% ipython --no-banner

In [1]: import numpy as np

In [2]: from numpy import linalg as LA

In [3]: np.set_printoptions(suppress=True, linewidth=200)

In [4]: mat = np.loadtxt("a.csv", delimiter=",")

In [5]: mat
Out[5]: 
array([[1.  , 0.9 , 0.81],
       [0.9 , 1.  , 0.9 ],
       [0.81, 0.9 , 1.  ]])

In [6]: O = mat.astype(float).copy()

In [7]: for j in range(3):
   ...:     O[:, j] -= O[:, :j] @ (O[:, :j].T @ O[:, j])
   ...:     O[:, j] /= LA.norm(O[:, j])
   ...: 

In [8]: np.round(O.T @ mat, 2) + 0
Out[8]: 
array([[1.57, 1.61, 1.55],
       [0.  , 0.16, 0.23],
       [0.  , 0.  , 0.14]])

In [9]: np.round(O.T @ O, 2) + 0
Out[9]: 
array([[1., 0., 0.],
       [0., 1., 0.],
       [0., 0., 1.]])

In [10]: O.round(2) + 0
Out[10]: 
array([[ 0.64, -0.77,  0.  ],
       [ 0.57,  0.47, -0.67],
       [ 0.52,  0.43,  0.74]])

In [11]: w, V = LA.eig(mat)

In [12]: np.round(np.sort(LA.eigvals(LA.inv(mat))), 2)
Out[12]: array([ 0.36,  5.26, 14.42])

In [13]: round(float(np.prod(w)), 2)
Out[13]: 0.04

In [14]: w.round(2)
Out[14]: array([2.74, 0.19, 0.07])

In [15]: np.round(mat @ V[:, 0] - w[0] * V[:, 0], 2) + 0
Out[15]: array([0., 0., 0.])

In [16]: m1 = np.load("run12.npy")

In [17]: m1
Out[17]: 
array([[ 0,  0, -2,  0],
       [ 0,  0,  0, -1],
       [-3,  0,  0,  0],
       [ 0, -2,  0,  0]])

In [18]: w, V = LA.eig(m1)

In [19]: np.round(np.sort(LA.eigvals(m1 @ m1)), 2)
Out[19]: array([2., 2., 6., 6.])

In [20]: np.round(m1 @ V[:, 0] - w[0] * V[:, 0], 2) + 0
Out[20]: array([0., 0., 0., 0.])

In [21]: proj = np.triu(np.array([[0, 1, 2, 1], [3, 2, 3, 0], [1, 3, 3, 0], [3, 1, 3, 2]]), 1) + np.eye(4)

In [22]: M2 = proj @ m1 @ LA.inv(proj)

In [23]: proj @ m1 - m1 @ proj
Out[23]: 
array([[-6., -2.,  0., -1.],
       [-9.,  0.,  0.,  0.],
       [ 0.,  3.,  6.,  3.],
       [ 0.,  0.,  6.,  0.]])

In [24]: LA.matrix_rank(M2)
Out[24]: np.int64(4)

In [25]: (m1 - m1.T) / 2
Out[25]: 
array([[ 0. ,  0. ,  0.5,  0. ],
       [ 0. ,  0. ,  0. ,  0.5],
       [-0.5,  0. ,  0. ,  0. ],
       [ 0. , -0.5,  0. ,  0. ]])

In [26]: np.allclose(m1, m1.T)
Out[26]: False

In [27]: round(float(np.abs(LA.eigvals(m1)).max()), 2)
Out[27]: 2.45

In [28]: np.allclose(m1 @ m1.T, m1.T @ m1)
Out[28]: False

In [29]: M2 = mat / LA.norm(mat, axis=1, keepdims=True)

In [30]: cov = M2 @ M2.T

In [31]: (cov - 2 * np.eye(3)).round(6).argmax(axis=1)
Out[31]: array([1, 0, 1])

In [32]: round(np.degrees(np.arccos(np.clip(cov[0, 1], -1, 1))), 2)
Out[32]: np.float64(5.77)

In [33]: np.argwhere(np.triu(np.abs(cov) > 0.95, 1))
Out[33]: 
array([[0, 1],
       [0, 2],
       [1, 2]])

In [34]: (np.abs(cov) > 0.9).astype(int)
Out[34]: 
array([[1, 1, 1],
       [1, 1, 1],
       [1, 1, 1]])

In [35]: x = np.array([2, 9, 9, 5])

In [36]: y = m1 @ x

In [37]: c, lr = np.zeros(4), 1 / LA.norm(m1, 2) ** 2

In [38]: for i in range(50):
    ...:     c -= lr * m1.T @ (m1 @ c - y)
    ...:     if i % 10 == 0: print(i, round(LA.norm(m1 @ c - y), 2))
    ...: 
0 14.82
10 1.37
20 0.42
30 0.13
40 0.04

In [39]: c.round(2)
Out[39]: array([2.  , 9.  , 9.  , 4.99])

In [40]: round(LA.cond(m1), 2)
Out[40]: np.float64(3.0)

In [41]: data = np.array([[-2, 2, 2], [2, 8, 0], [2, 3, 1]])

In [42]: M2 = np.array([[-3, 2], [0, 3], [0, -3]])

In [43]: data @ M2
Out[43]: 
array([[ 6, -4],
       [-6, 28],
       [-6, 10]])

In [44]: np.einsum("ik,kj->ij", data, M2)
Out[44]: 
array([[ 6, -4],
       [-6, 28],
       [-6, 10]])

In [45]: M2.T @ data.T
Out[45]: 
array([[ 6, -6, -6],
       [-4, 28, 10]])

In [46]: np.einsum("ij,ij->i", data, data)
Out[46]: array([12, 68, 14])

In [47]: np.einsum("ij->j", data)
Out[47]: array([ 2, 13,  3])

In [48]: np.einsum("ik,kj->ji", data, M2)
Out[48]: 
array([[ 6, -6, -6],
       [-4, 28, 10]])

In [49]: LA.matrix_rank(data @ M2)
Out[49]: np.int64(2)

In [50]: K = np.loadtxt("test14.csv", delimiter=",")

In [51]: K
Out[51]: 
array([[-0.7 , -2.64,  3.26],
       [-0.8 , -3.04,  2.95],
       [-0.42, -2.56,  3.27],
       [-1.02, -2.91,  3.06],
       [-0.83, -3.1 ,  2.81],
       [-0.85, -2.72,  3.02],
       [-0.01, -2.97,  2.56],
       [-1.4 , -1.2 , -1.64],
       [-1.13, -1.32, -2.39],
       [-1.04, -0.51, -2.44],
       [-1.38, -0.65, -1.83],
       [-1.18, -0.76, -2.34],
       [-1.16, -0.73, -2.25],
       [-1.28, -0.93, -1.92],
       [-2.88, -3.61, -0.45],
       [-2.6 , -3.34,  0.33],
       [-3.13, -2.59, -0.33],
       [-2.7 , -3.08,  0.1 ],
       [-3.16, -3.09, -0.17],
       [-3.46, -3.12,  0.12],
       [-2.41, -2.87,  0.55]])

In [52]: W1 = np.array([[2, 7, 3, 3], [0, 1, 1, 6], [8, 7, 0, 2]])

In [53]: c = np.array([2, -2, -1, 3])

In [54]: act = np.maximum(K @ W1 + c, 0)

In [55]: (act > 0).astype(int)
Out[55]: 
array([[1, 1, 0, 0],
       [1, 1, 0, 0],
       [1, 1, 0, 0],
       [1, 1, 0, 0],
       [1, 1, 0, 0],
       [1, 1, 0, 0],
       [1, 1, 0, 0],
       [0, 0, 0, 0],
       [0, 0, 0, 0],
       [0, 0, 0, 0],
       [0, 0, 0, 0],
       [0, 0, 0, 0],
       [0, 0, 0, 0],
       [0, 0, 0, 0],
       [0, 0, 0, 0],
       [0, 0, 0, 0],
       [0, 0, 0, 0],
       [0, 0, 0, 0],
       [0, 0, 0, 0],
       [0, 0, 0, 0],
       [1, 0, 0, 0]])

In [56]: np.round((act > 0).mean(axis=0), 2)
Out[56]: array([0.38, 0.33, 0.  , 0.  ])

In [57]: cent = np.array([[0, 0], [0, 0], [0, 0], [2, 1]])

In [58]: W1 @ cent
Out[58]: 
array([[ 6,  3],
       [12,  6],
       [ 4,  2]])

In [59]: (act @ cent).round(6).argmax(axis=1)
Out[59]: array([0, 0, 0, 0, 0, 0, 0, 0, 0, 0, 0, 0, 0, 0, 0, 0, 0, 0, 0, 0, 0])

In [60]: left, sigma, VT = LA.svd(data, full_matrices=False)

In [61]: np.round(np.cumsum(sigma ** 2) / np.sum(sigma ** 2), 2)
Out[61]: array([0.87, 0.98, 1.  ])

In [62]: np.abs(left[:, 0]).round(6).argmax()
Out[62]: np.int64(1)

In [63]: np.allclose(left * sigma @ VT, data)
Out[63]: True

In [64]: round(np.sqrt((sigma ** 2).sum()), 2), round(LA.norm(data), 2)
Out[64]: (np.float64(9.7), np.float64(9.7))

In [65]: left.shape, sigma.shape, VT.shape
Out[65]: ((3, 3), (3,), (3, 3))

In [66]: np.round(left.T @ data @ VT.T, 2) + 0
Out[66]: 
array([[9.06, 0.  , 0.  ],
       [0.  , 3.14, 0.  ],
       [0.  , 0.  , 1.41]])

In [67]: (sigma > 1e-8).sum()
Out[67]: np.int64(3)

In [68]: sigma.round(2)
Out[68]: array([9.06, 3.14, 1.41])

In [69]: arr = np.loadtxt("out15.csv", delimiter=",")

In [70]: arr
Out[70]: 
array([[0., 0., 0., 0.],
       [0., 0., 1., 1.],
       [0., 1., 0., 0.],
       [0., 1., 0., 0.]])

In [71]: x = np.array([2, 0, -2, 1])

In [72]: h1 = np.maximum(arr @ x, 0)

In [73]: np.round(np.tanh(arr @ x), 2)
Out[73]: array([ 0.  , -0.76,  0.  ,  0.  ])

In [74]: np.maximum(arr @ x, 0) - np.maximum(-arr @ x, 0)
Out[74]: array([ 0., -1.,  0.,  0.])

In [75]: r0 = np.array([5, 6, 6]) + 0.5

In [76]: E = np.outer(r0, r0) / (r0 @ r0)

In [77]: E.round(2)
Out[77]: 
array([[0.26, 0.31, 0.31],
       [0.31, 0.37, 0.37],
       [0.31, 0.37, 0.37]])

In [78]: W1 = np.array([[1, -2, 1, 2, 1, -2], [0, -3, 2, 2, -1, 2], [-1, -2, -1, -3, 3, 1]])

In [79]: c = np.array([6, -4, 0, -1, 7, 1])

In [80]: act = np.maximum(E @ W1 + c, 0)

In [81]: (act > 0).astype(int)
Out[81]: 
array([[1, 0, 1, 0, 1, 1],
       [1, 0, 1, 0, 1, 1],
       [1, 0, 1, 0, 1, 1]])

In [82]: LA.matrix_rank(act)
Out[82]: np.int64(2)

In [83]: cent = np.array([[-1, 1], [-1, 1], [0, -2], [-1, 1], [-1, 1], [0, 2]])

In [84]: W1 @ cent
Out[84]: 
array([[-2, -4],
       [ 2, -2],
       [ 3,  1]])

In [85]: np.round(act @ cent, 2)
Out[85]: 
array([[-13.84,  15.5 ],
       [-13.99,  15.59],
       [-13.99,  15.59]])

In [86]: (act @ cent).round(6).argmax(axis=1)
Out[86]: array([1, 1, 1])

In [87]: F = np.loadtxt("data.csv", delimiter=",")

In [88]: F.round(2)
Out[88]: 
array([[-8.69,  4.76, -1.34],
       [ 9.62, -2.33,  1.44],
       [ 9.55,  2.62,  1.37],
       [ 8.28,  5.49,  1.14],
       [ 9.8 , -1.33,  1.46],
       [ 3.71,  9.28,  0.42],
       [ 9.32,  3.37,  1.32],
       [-3.84,  9.21, -0.69],
       [ 0.41,  9.99, -0.07],
       [-2.5 , -9.68, -0.24],
       [-6.15, -7.84, -0.8 ],
       [-2.35, -9.72, -0.22],
       [ 6.01, -7.93,  0.99],
       [-7.43,  6.59, -1.18],
       [-2.52,  9.66, -0.5 ],
       [ 9.86, -0.85,  1.46],
       [-1.44,  9.89, -0.34],
       [ 8.98, -4.17,  1.37],
       [-8.27,  5.47, -1.29],
       [-8.11,  5.71, -1.27],
       [ 7.66,  6.35,  1.04],
       [ 9.89, -0.14,  1.45],
       [-5.26, -8.48, -0.66]])

In [89]: rng = np.random.default_rng(55233)

In [90]: M2 = F + rng.integers(-2, 3, (23, 2)) @ rng.integers(-2, 3, (2, 3))

In [91]: M2.round(2)
Out[91]: 
array([[ -8.69,   5.76,  -0.34],
       [  8.62,  -1.33,   0.44],
       [  6.55,   6.62,  -0.63],
       [ 12.28,  -0.51,   3.14],
       [  8.8 ,   1.67,   2.46],
       [  6.71,   4.28,   1.42],
       [  9.32,   4.37,   2.32],
       [ -2.84,   6.21,  -1.69],
       [  1.41,   6.99,  -1.07],
       [ -0.5 , -12.68,   0.76],
       [ -8.15,  -3.84,  -0.8 ],
       [ -2.35,  -9.72,  -0.22],
       [  8.01,  -9.93,   2.99],
       [ -5.43,   2.59,  -1.18],
       [ -0.52,   6.66,   0.5 ],
       [ 11.86,  -3.85,   2.46],
       [ -3.44,  12.89,  -1.34],
       [ 10.98,  -6.17,   3.37],
       [ -5.27,   1.47,   0.71],
       [-10.11,   9.71,  -1.27],
       [  9.66,   4.35,   3.04],
       [  6.89,   4.86,   0.45],
       [ -2.26, -12.48,   1.34]])

In [92]: LA.matrix_rank(M2 - F, tol=1e-8)
Out[92]: np.int64(2)

In [93]: np.round(LA.svd(M2 - F, compute_uv=False), 2) + 0
Out[93]: array([19.44,  5.19,  0.  ])

In [94]: np.round(np.abs(M2 - F).sum(axis=1), 2)
Out[94]: array([ 2.,  3.,  9., 12.,  5.,  9.,  2.,  5.,  5.,  6.,  6.,  0.,  6.,  6.,  6.,  6.,  6.,  6.,  9.,  6.,  6.,  9.,  9.])

In [95]: cen = F - F.mean(axis=0)

In [96]: left, sigma, VT = LA.svd(cen, full_matrices=False)

In [97]: np.round(sigma ** 2 / (sigma ** 2).sum(), 2) + 0
Out[97]: array([0.56, 0.44, 0.  ])

In [98]: LA.matrix_rank(cen)
Out[98]: np.int64(2)

In [99]: round(float((sigma ** 2).sum() ** 2 / (sigma ** 4).sum()), 2)
Out[99]: 1.97

In [100]: np.round(cen.mean(axis=0), 2) + 0
Out[100]: array([0., 0., 0.])
